% python3 -q
>>> import numpy as np
>>> np.set_printoptions(precision=2, suppress=True, linewidth=100, sign=" ")
>>> W0 = np.load("layer5.npy")
>>> W0
array([[-0.03,  0.06,  1.19],
       [ 0.16, -0.21,  1.  ],
       [ 0.04,  0.06,  1.03],
       [-0.24, -0.21,  0.92],
       [ 0.02,  0.08,  1.13],
       [ 0.19,  0.01,  0.98],
       [ 0.12, -0.02,  0.91],
       [-0.16,  0.09,  1.15],
       [ 0.13, -0.09,  1.11],
       [-0.03,  0.  ,  1.1 ],
       [-0.02, -0.02,  0.98],
       [ 1.04,  1.98,  1.75],
       [ 0.81,  1.8 ,  1.94],
       [ 0.96,  1.95,  1.96],
       [ 0.92,  2.07,  2.1 ],
       [ 0.92,  2.03,  2.15],
       [ 0.96,  1.86,  2.  ],
       [ 0.91,  1.76,  2.07],
       [ 1.01,  1.94,  2.04],
       [ 0.97,  2.02,  1.91],
       [ 1.07,  2.04,  1.85],
       [ 0.91,  2.03,  2.2 ]])
>>> Y = W0 / np.sqrt((W0 ** 2).mean(axis=1, keepdims=True))
>>> print(np.linalg.matrix_rank(Y) == np.linalg.matrix_rank(W0))
True
>>> Y[12]
array([ 0.51,  1.13,  1.21])
>>> labels = W0[:, 2] > np.median(W0[:, 2])
>>> r0 = W0[labels].mean(axis=0) - W0[~labels].mean(axis=0)
>>> np.argsort(-np.abs(r0).round(6), kind="stable")
array([ 1,  2,  0])
>>> hat = W0 @ np.linalg.solve(W0.T @ W0, W0.T)
>>> np.diag(hat)
array([ 0.13,  0.33,  0.07,  0.21,  0.09,  0.18,  0.11,  0.29,  0.2 ,  0.11,  0.08,  0.13,  0.1 ,
        0.09,  0.13,  0.12,  0.09,  0.09,  0.11,  0.1 ,  0.13,  0.12])
>>> arr = np.load("sample8.npy")
>>> arr
array([[-1.,  4.,  0.],
       [ 4., -4.,  4.],
       [ 0.,  4., -1.]])
>>> evals, V = np.linalg.eigh(arr)
>>> x = np.array([3, 1, 1])
>>> V * np.maximum(evals, 0) @ V.T
array([[ 1.05,  1.15,  1.05],
       [ 1.15,  1.25,  1.15],
       [ 1.05,  1.15,  1.05]])
>>> x @ arr @ x
np.float64(18.0)
>>> (np.sign(V[:, -1].round(6)) == np.sign(V[0, -1].round(6))).astype(int)
array([ 1,  1,  1])
>>> rng = np.random.default_rng(806)
>>> labels = rng.permutation(3)
>>> Y = arr[:, labels] * rng.choice([-1, 1], 3)
>>> print(Y)
[[-4. -0. -1.]
 [ 4. -4.  4.]
 [-4.  1.  0.]]
>>> U, _, vt = np.linalg.svd(arr.T @ Y)
>>> np.round(U @ vt, 2) + 0
array([[ 0.,  0.,  1.],
       [-1.,  0.,  0.],
       [ 0., -1.,  0.]])
>>> x = np.array([2, 5, 4])
>>> rhs = arr @ x
>>> rhs
array([ 18.,   4.,  16.])
>>> np.linalg.solve(arr, rhs)
array([ 2.,  5.,  4.])
>>> np.linalg.solve(arr, arr[:, 2])
array([ 0.,  0.,  1.])
>>> np.linalg.solve(arr, 2 * rhs)
array([  4.,  10.,   8.])
>>> Q = arr.astype(float).copy()
>>> for j in range(3):
...     Q[:, j] -= Q[:, :j] @ (Q[:, :j].T @ Q[:, j])
...     Q[:, j] /= np.linalg.norm(Q[:, j])
... 
>>> Q
array([[-0.24,  0.57,  0.78],
       [ 0.97,  0.14,  0.2 ],
       [ 0.  ,  0.81, -0.59]])
>>> data = np.load("mat.npy")
>>> data
array([[ 1.1,  1. , -1. ],
       [ 1. ,  0.1,  1. ],
       [ 1. ,  1. , -0.9]])
>>> x = np.array([1, -1, 1])
>>> rhs = data @ x
>>> c, lr = np.zeros(3), 1 / np.linalg.norm(data, 2) ** 2
>>> for i in range(10):
...     c -= lr * data.T @ (data @ c - rhs)
...     if i % 2 == 0: print(i, round(np.linalg.norm(data @ c - rhs), 2))
... 
0 1.33
2 0.6
4 0.27
6 0.13
8 0.07
>>> print(np.round(np.linalg.cond(data), 2))
42.79
>>> c
array([ 0.58, -0.27,  1.31])
>>> Y = np.linalg.inv(data)
>>> print(round(float(np.linalg.cond(data)), 2))
42.79
>>> (np.abs(Y) > 1e-9).astype(int)
array([[ 1,  1,  1],
       [ 1,  1,  1],
       [ 1,  1,  1]])
>>> np.allclose(Y, data.T)
False
>>> np.linalg.inv(Y)
array([[ 1.1,  1. , -1. ],
       [ 1. ,  0.1,  1. ],
       [ 1. ,  1. , -0.9]])
>>> round(float(np.linalg.det(data) * np.linalg.det(Y)), 2)
1.0
>>> M = np.array([[-1.6, -0.4, 0.3], [0.8, -0.4, 0.3], [-1.7, -0.7, 0.4]])
>>> M[:, 0] *= 5
>>> M
array([[-8. , -0.4,  0.3],
       [ 4. , -0.4,  0.3],
       [-8.5, -0.7,  0.4]])
>>> Q, V = np.linalg.qr(M[:, :2])[0], np.linalg.qr(M[:, 2:])[0]
>>> sig = np.linalg.svd(Q.T @ V, compute_uv=False)
>>> print(round(np.linalg.norm(Q @ Q.T - V @ V.T, 2), 2))
1.0
>>> r0, v = M[0], M[1]
>>> r0 @ r0
np.float64(64.25)
>>> p = (r0 @ v) / (r0 @ r0) * r0
>>> np.round(np.linalg.norm(r0 + v) ** 2 + np.linalg.norm(r0 - v) ** 2, 2)
np.float64(161.0)
>>> np.outer(r0, v)
array([[-32.  ,   3.2 ,  -2.4 ],
       [ -1.6 ,   0.16,  -0.12],
       [  1.2 ,  -0.12,   0.09]])
>>> Y = np.array([[-2, -2], [-1, 2]])
>>> Z = np.kron(Y, M)
>>> Z.shape
(6, 6)
>>> np.linalg.matrix_rank(Z)
np.int64(6)
>>> U, sig, vt = np.linalg.svd(M)
>>> sig
array([ 12.36,   0.79,   0.06])
>>> Y = U[:, :1] @ np.diag(sig[:1]) @ vt[:1]
>>> Y
array([[-8.  , -0.4 ,  0.24],
       [ 3.96,  0.2 , -0.12],
       [-8.52, -0.42,  0.26]])
>>> np.round(np.linalg.norm(M - Y) / np.linalg.norm(M), 2)
np.float64(0.06)
>>> round(float(np.abs(M - Y).max()), 2)
0.6
>>> np.linalg.matrix_rank(Y)
np.int64(1)
>>> E = np.load("out16.npy")
>>> E
array([[ 1,  2,  2,  1],
       [ 0,  2,  1,  2],
       [ 0,  0,  2,  2],
       [ 0,  0,  0,  0]])
>>> labels = rng.permutation(4)
>>> labels
array([ 0,  3,  1,  2])
>>> Y = E[labels][:, labels]
>>> np.sort(np.abs(np.linalg.eigvals(Y)))
array([ 0.,  1.,  2.,  2.])
>>> Y
array([[ 1,  1,  2,  2],
       [ 0,  0,  0,  0],
       [ 0,  2,  2,  1],
       [ 0,  2,  0,  2]])
>>> np.trace(Y)
np.int64(5)
>>> np.sort(np.linalg.eigvals(E))
array([ 0.,  1.,  2.,  2.])
>>> np.prod(np.diag(E)), round(float(np.linalg.det(E)), 2)
(np.int64(0), 0.0)
>>> x = np.array([4, 1, 4, 0])
>>> h = np.maximum(E @ x, 0)
>>> h
array([ 14,   6,   8,   0])
>>> np.maximum(E @ (3 * x), 0)
array([ 42,  18,  24,   0])
>>> np.tanh(E @ x)
array([ 1.,  1.,  1.,  0.])
>>> E * (h > 1e-9)[:, None]
array([[ 1,  2,  2,  1],
       [ 0,  2,  1,  2],
       [ 0,  0,  2,  2],
       [ 0,  0,  0,  0]])
>>> np.round(E @ np.linalg.pinv(E) @ E, 2) + 0
array([[ 1.,  2.,  2.,  1.],
       [ 0.,  2.,  1.,  2.],
       [ 0.,  0.,  2.,  2.],
       [ 0.,  0.,  0.,  0.]])
>>> print(np.allclose(E[:-1].T @ np.linalg.lstsq(E[:-1].T, E[-1])[0], E[-1]))
True
>>> np.abs(np.diag(np.linalg.qr(E)[1])) > 1e-9
array([ True,  True,  True, False])
>>> print(np.round(np.trace(np.linalg.pinv(E) @ E), 2))
3.0
>>> print(np.linalg.norm(E, axis=0))
[ 1.    2.83  3.    3.  ]
>>> round(float(np.linalg.norm(E, 2)), 2)
4.74
>>> round(float(np.linalg.norm(E, 1)), 2), round(np.linalg.norm(E, np.inf), 2)
(5.0, np.float64(6.0))
>>> print(round(float(np.linalg.norm(E) ** 2 / np.linalg.norm(E, 2) ** 2), 2))
1.2
>>> round(np.linalg.norm(E, "nuc"), 2)
np.float64(7.7)
>>> print(E[0] @ E[2])
6
>>> np.linalg.norm(E, axis=1).argmax()
np.int64(0)
>>> np.linalg.norm(E, axis=1)
array([ 3.16,  3.  ,  2.83,  0.  ])
>>> X = np.load("test16.npy")
>>> X
array([[ 5,  0],
       [ 0, -2]])
>>> np.linalg.matrix_power(X - np.diag(np.diag(X)), 2)
array([[ 0,  0],
       [ 0,  0]])
>>> print([int(np.linalg.matrix_rank(np.linalg.matrix_power(X, p))) for p in range(1, 3)])
[2, 2]
>>> np.sort(np.linalg.eigvals(X))
array([-2.,  5.])
>>> np.linalg.matrix_rank(X - X[0, 0] * np.eye(2))
np.int64(1)
>>> Y = X[0, 0] * X[1:] - np.outer(X[1:, 0], X[0])
>>> Y
array([[  0, -10]])
>>> X[:, 0] / X[0, 0]
array([ 1.,  0.])
>>> evals, V = np.linalg.eig(X)
>>> np.sort(np.linalg.eigvals(X.T))
array([-2.,  5.])
>>> np.sort(np.linalg.eigvals(X @ X))
array([  4.,  25.])
>>> print(np.sort(np.linalg.eigvals(np.linalg.inv(X))))
[-0.5  0.2]
>>> np.prod(evals)
np.float64(-10.0)
>>> theta = np.radians(30)
>>> R = np.eye(2)
>>> R[1, 1] = R[0, 0] = np.cos(theta)
>>> R[1, 0], R[0, 1] = -np.sin(theta), np.sin(theta)
>>> R
array([[ 0.87,  0.5 ],
       [-0.5 ,  0.87]])
>>> Y = X @ R.T
>>> np.linalg.svd(X, compute_uv=False), np.linalg.svd(Y, compute_uv=False)
(array([ 5.,  2.]), array([ 5.,  2.]))
>>> np.abs(Y - X).max(axis=0)
array([ 1. ,  2.5])
>>> np.allclose(np.linalg.norm(X, axis=1), np.linalg.norm(Y, axis=1))
True
>>> Y = np.array([[4, 1], [0, 1]])
>>> J = np.kron(np.eye(2, dtype=int), Y)
>>> J
array([[ 4,  1,  0,  0],
       [ 0,  1,  0,  0],
       [ 0,  0,  4,  1],
       [ 0,  0,  0,  1]])
>>> Y = np.linalg.inv(J)
>>> print((np.abs(Y) > 1e-9).astype(int))
[[ 1  1  0  0]
 [ 0  1  0  0]
 [ 0  0  1  1]
 [ 0  0  0  1]]
>>> Y
array([[ 0.25, -0.25,  0.  ,  0.  ],
       [ 0.  ,  1.  ,  0.  ,  0.  ],
       [ 0.  ,  0.  ,  0.25, -0.25],
       [ 0.  ,  0.  ,  0.  ,  1.  ]])
>>> J @ Y
array([[ 1.,  0.,  0.,  0.],
       [ 0.,  1.,  0.,  0.],
       [ 0.,  0.,  1.,  0.],
       [ 0.,  0.,  0.,  1.]])
>>> np.linalg.det(J) * Y
array([[ 4., -4.,  0.,  0.],
       [ 0., 16.,  0.,  0.],
       [ 0.,  0.,  4., -4.],
       [ 0.,  0.,  0., 16.]])
>>> A = np.array([[3.0, 3.0, 0.0], [-3.0, 2.0, 1.0], [0.0, 0.0, -3.0]])
>>> A
array([[ 3.,  3.,  0.],
       [-3.,  2.,  1.],
       [ 0.,  0., -3.]])
>>> Q = A.astype(float).copy()
>>> for j in range(3):
...     Q[:, j] -= Q[:, :j] @ (Q[:, :j].T @ Q[:, j])
...     Q[:, j] /= np.linalg.norm(Q[:, j])
... 
>>> np.round(Q.T @ A, 2) + 0
array([[ 4.24,  0.71, -0.71],
       [ 0.  ,  3.54,  0.71],
       [ 0.  ,  0.  ,  3.  ]])
>>> np.round(Q.T @ Q, 2) + 0
array([[ 1.,  0.,  0.],
       [ 0.,  1.,  0.],
       [ 0.,  0.,  1.]])
>>> Q.round(2) + 0
array([[ 0.71,  0.71,  0.  ],
       [-0.71,  0.71,  0.  ],
       [ 0.  ,  0.  , -1.  ]])
>>> Xs = W0 - W0.mean(axis=0)
>>> V = np.linalg.svd(Xs)[2][:2]
>>> Y = Xs - Xs @ V.T @ V
>>> np.round(np.cov(Xs @ V.T, rowvar=False), 2) + 0
array([[ 1.5 ,  0.  ],
       [ 0.  ,  0.02]])
